$ ipython --no-banner

In [1]: import numpy as np

In [2]: import numpy.linalg as la

In [3]: np.set_printoptions(precision=1, suppress=True, linewidth=100, floatmode="fixed")

In [4]: J = np.load("dump.npy")

In [5]: J
Out[5]: 
array([[ 2.8,  3.2,  6.5],
       [ 2.6,  3.1,  6.3],
       [-0.6,  0.6,  1.9],
       [-0.6,  0.6,  1.9],
       [-0.8,  0.4,  1.6],
       [-0.8,  0.3,  1.4],
       [-1.0, -0.1,  0.8],
       [-0.8, -0.5,  0.1],
       [ 0.2,  0.2,  0.0],
       [ 0.5,  0.7,  0.0],
       [ 0.9,  1.6, -0.1],
       [ 0.9,  1.6, -0.1],
       [ 0.9,  1.6, -0.1],
       [ 1.1,  3.5, -0.8],
       [ 1.0,  3.8, -0.9],
       [ 1.0,  4.2, -1.1],
       [-0.6,  7.9, -3.7],
       [-1.4,  9.1, -4.8],
       [-1.8,  9.5, -5.3]])

In [6]: # row 3 repeats row 2

In [7]: z = J[:, 0] > np.median(J[:, 0])

In [8]: u = J[z].mean(axis=0) - J[~z].mean(axis=0)

In [9]: z.astype(int)
Out[9]: array([1, 1, 0, 0, 0, 0, 0, 0, 0, 1, 1, 1, 1, 1, 1, 1, 0, 0, 0])

In [10]: np.argsort(-np.abs(u).round(6), kind="stable")
Out[10]: array([0, 2, 1])

In [11]: round((((J - J.mean(axis=0)) @ u > 0) == z).mean(), 1)
Out[11]: np.float64(0.6)

In [12]: feats = np.load("a.npy")

In [13]: feats
Out[13]: 
array([[ 0,  0,  2],
       [ 2, 10,  1],
       [ 2, 10,  2],
       [ 1,  5,  0]])

In [14]: feats @ feats
---------------------------------------------------------------------------
ValueError                                Traceback (most recent call last)
Cell In[14], line 1
----> 1 feats @ feats

ValueError: matmul: Input operand 1 has a mismatch in its core dimension 0, with gufunc signature (n?,k),(k,m?)->(n?,m?) (size 4 is different from 3)

In [15]: cov = feats.T @ feats

In [16]: np.allclose(cov, cov.T)
Out[16]: True

In [17]: np.round(la.eigvalsh(cov)[::-1], 1) + 0
Out[17]: array([238.1,   4.9,   0.0])

In [18]: (feats @ feats.T).shape
Out[18]: (4, 4)

In [19]: la.matrix_rank(cov)
Out[19]: np.int64(2)

In [20]: np.trace(cov), (feats ** 2).sum()
Out[20]: (np.int64(243), np.int64(243))

In [21]: [round(float(x), 1) for x in la.svd(feats, compute_uv=False)[:3]]
Out[21]: [15.4, 2.2, 0.0]

In [22]: la.cond(feats) > 100
Out[22]: np.True_

In [23]: round(float(la.norm(feats, 2) / la.norm(feats)), 1)
Out[23]: 1.0

In [24]: la.matrix_rank(feats, rtol=0.1)
Out[24]: np.int64(2)

In [25]: m1 = np.load("m.npy")

In [26]: m1
Out[26]: 
array([[-8,  4,  3],
       [ 8, -4,  1],
       [ 2, -1,  3]])

In [27]: # null space of dimension 1

In [28]: Xc = J - J.mean(axis=0)

In [29]: U, sv, VT = la.svd(Xc, full_matrices=False)

In [30]: la.matrix_rank(Xc)
Out[30]: np.int64(3)

In [31]: np.abs(VT[0]).argmax()
Out[31]: np.int64(1)

In [32]: np.abs(U[:, 0]).argmax()
Out[32]: np.int64(18)

In [33]: np.abs(VT[-1])
Out[33]: array([0.9, 0.2, 0.4])

In [34]: np.round(sv ** 2 / (sv ** 2).sum(), 1) + 0
Out[34]: array([0.8, 0.2, 0.0])

In [35]: np.searchsorted(np.cumsum(sv ** 2) / (sv ** 2).sum(), 0.9) + 1
Out[35]: np.int64(2)

In [36]: sv
Out[36]: array([16.5,  8.7,  3.5])

In [37]: E = np.load("arr.npy")

In [38]: E
Out[38]: 
array([[ 1, -1, -1,  1,  1, -1, -1,  1],
       [ 1,  1,  1,  1,  1,  1,  1,  1],
       [ 1, -1,  1, -1,  1, -1,  1, -1],
       [ 1,  1,  1,  1, -1, -1, -1, -1]])

In [39]: blk = np.stack([E, -3 * E, E[::-1]])

In [40]: blk.shape
Out[40]: (3, 4, 8)

In [41]: np.einsum("bij,cij->bc", blk, blk)
Out[41]: 
array([[ 32, -96,   0],
       [-96, 288,   0],
       [  0,   0,  32]])

In [42]: x = np.array([-3, -1, -3, 2, -1, -3, -3, -3])

In [43]: a = np.maximum(E @ x, 0)

In [44]: np.maximum(E @ x, 0) - np.maximum(-E @ x, 0)
Out[44]: array([  5, -15,  -5,   5])

In [45]: np.tanh(E @ x)
Out[45]: array([ 1.0, -1.0, -1.0,  1.0])

In [46]: np.maximum(E @ (3 * x), 0)
Out[46]: array([15,  0,  0, 15])

In [47]: np.flatnonzero(a > 1e-9)
Out[47]: array([0, 3])

In [48]: E * (a > 1e-9)[:, None]
Out[48]: 
array([[ 1, -1, -1,  1,  1, -1, -1,  1],
       [ 0,  0,  0,  0,  0,  0,  0,  0],
       [ 0,  0,  0,  0,  0,  0,  0,  0],
       [ 1,  1,  1,  1, -1, -1, -1, -1]])

In [49]: a
Out[49]: array([5, 0, 0, 5])

In [50]: E.T @ a
Out[50]: array([ 10,   0,   0,  10,   0, -10, -10,   0])

In [51]: np.unravel_index(np.abs(E).argmax(), E.shape)
Out[51]: (np.int64(0), np.int64(0))

In [52]: E.shape
Out[52]: (4, 8)

In [53]: la.matrix_rank(E)
Out[53]: np.int64(4)

In [54]: E.sum(axis=0)
Out[54]: array([ 4,  0,  2,  2,  2, -2,  0,  0])

In [55]: np.count_nonzero(E)
Out[55]: np.int64(32)

In [56]: E[:, 8]
---------------------------------------------------------------------------
IndexError                                Traceback (most recent call last)
Cell In[56], line 1
----> 1 E[:, 8]

IndexError: index 8 is out of bounds for axis 1 with size 8

In [57]: E.sum(axis=1)
Out[57]: array([0, 8, 0, 0])

In [58]: E @ E
---------------------------------------------------------------------------
ValueError                                Traceback (most recent call last)
Cell In[58], line 1
----> 1 E @ E

ValueError: matmul: Input operand 1 has a mismatch in its core dimension 0, with gufunc signature (n?,k),(k,m?)->(n?,m?) (size 4 is different from 8)

In [59]: cov = E.T @ E

In [60]: np.allclose(cov, cov.T)
Out[60]: True

In [61]: np.round(la.eigvalsh(cov)[::-1], 1) + 0
Out[61]: array([8.0, 8.0, 8.0, 8.0, 0.0, 0.0, 0.0, 0.0])

In [62]: np.diag(cov)
Out[62]: array([4, 4, 4, 4, 4, 4, 4, 4])

In [63]: (E @ E.T).shape
Out[63]: (4, 4)

In [64]: la.matrix_rank(cov)
Out[64]: np.int64(4)

In [65]: cov
Out[65]: 
array([[ 4,  0,  2,  2,  2, -2,  0,  0],
       [ 0,  4,  2,  2, -2,  2,  0,  0],
       [ 2,  2,  4,  0,  0,  0,  2, -2],
       [ 2,  2,  0,  4,  0,  0, -2,  2],
       [ 2, -2,  0,  0,  4,  0,  2,  2],
       [-2,  2,  0,  0,  0,  4,  2,  2],
       [ 0,  0,  2, -2,  2,  2,  4,  0],
       [ 0,  0, -2,  2,  2,  2,  0,  4]])

In [66]: M = np.load("layer18.npy")

In [67]: M
Out[67]: 
array([[0, 1, 0, 0],
       [1, 0, 0, 0],
       [0, 0, 0, 1],
       [0, 0, 1, 0]])

In [68]: x = np.array([3, 1, 2, 0])

In [69]: M @ np.ones(4)
Out[69]: array([1.0, 1.0, 1.0, 1.0])

In [70]: la.norm(M @ x) <= la.norm(M, 2) * la.norm(x) + 1e-9
Out[70]: np.True_

In [71]: M * x
Out[71]: 
array([[0, 1, 0, 0],
       [3, 0, 0, 0],
       [0, 0, 0, 0],
       [0, 0, 2, 0]])

In [72]: (M * x).sum(axis=1)
Out[72]: array([1, 3, 0, 2])

In [73]: np.sign((M @ x).round(6))
Out[73]: array([1, 1, 0, 1])

In [74]: M @ np.eye(4)[1]
Out[74]: array([1.0, 0.0, 0.0, 0.0])

In [75]: np.round(la.norm(M, 1), 1), round(float(la.norm(M, np.inf)), 1)
Out[75]: (np.float64(1.0), 1.0)

In [76]: la.norm(M, axis=1).argmax()
Out[76]: np.int64(0)

In [77]: round(la.norm(M[0] - M[3]), 1)
Out[77]: np.float64(1.4)

In [78]: round(float(la.norm(M) ** 2 / la.norm(M, 2) ** 2), 1)
Out[78]: 4.0

In [79]: np.round(la.norm(M[0], 1), 1), round(float(la.norm(M[0], np.inf)), 1)
Out[79]: (np.float64(1.0), 1.0)

In [80]: round(float(la.norm(M, "nuc")), 1)
Out[80]: 4.0

In [81]: blk = np.stack([M, 5 * M, M[::-1]])

In [82]: la.norm(blk, axis=(1, 2))
Out[82]: array([ 2.0, 10.0,  2.0])

In [83]: (blk @ M.T).shape
Out[83]: (3, 4, 4)

In [84]: la.det(blk)
Out[84]: array([  1.0, 625.0,   1.0])

In [85]: la.matrix_rank(blk)
Out[85]: array([4, 4, 4])

In [86]: la.matrix_rank(blk.reshape(3, -1))
Out[86]: np.int64(2)

In [87]: (M != 0).astype(int)
Out[87]: 
array([[0, 1, 0, 0],
       [1, 0, 0, 0],
       [0, 0, 0, 1],
       [0, 0, 1, 0]])

In [88]: (la.matrix_power((M != 0) + (M.T != 0) + np.eye(4), 4) > 0).astype(int)
Out[88]: 
array([[1, 1, 0, 0],
       [1, 1, 0, 0],
       [0, 0, 1, 1],
       [0, 0, 1, 1]])
